% ipython --no-banner

In [1]: import numpy as np

In [2]: np.set_printoptions(precision=2, suppress=True, linewidth=140, floatmode="fixed")

In [3]: M = np.load("layer13.npy")

In [4]: M
Out[4]: 
array([[ 1.39,  0.53, -0.02, -0.18, -0.61,  2.33,  0.99, -0.07],
       [-0.85, -0.03,  0.42, -0.04, -1.89,  0.80, -1.88, -0.58],
       [ 0.11,  1.10,  0.97,  0.34,  1.16,  0.08, -0.27, -2.30],
       [ 0.32,  1.11,  2.25,  0.52, -0.20, -0.36, -0.07,  1.47],
       [ 1.39,  0.41, -0.74, -0.29,  1.16,  0.26, -2.08,  0.74],
       [ 0.00, -1.10,  1.23, -2.44,  0.50,  0.22, -0.04, -0.09],
       [-2.03,  0.43, -0.11,  0.13,  1.32,  1.51, -0.04,  0.80],
       [ 0.43, -2.18,  0.84,  1.59,  0.58,  0.65, -0.29, -0.08]])

In [5]: cov = M.T @ M

In [6]: round(float(np.trace(cov)), 2), np.round((M ** 2).sum(), 2)
Out[6]: (72.0, np.float64(72.0))

In [7]: (M @ M.T).shape
Out[7]: (8, 8)

In [8]: np.diag(cov)
Out[8]: array([9.00, 9.00, 9.00, 9.00, 9.00, 9.00, 9.00, 9.00])

In [9]: np.linalg.svd(M, compute_uv=False) ** 2
Out[9]: array([9.00, 9.00, 9.00, 9.00, 9.00, 9.00, 9.00, 9.00])

In [10]: np.allclose(M @ M.T, M.T @ M)
Out[10]: True

In [11]: round(np.abs(np.linalg.eigvals(M)).max(), 2)
Out[11]: np.float64(3.0)

In [12]: round(float(np.linalg.det(M)), 2)
Out[12]: -6561.0

In [13]: round(np.trace(M), 2)
Out[13]: np.float64(4.1)
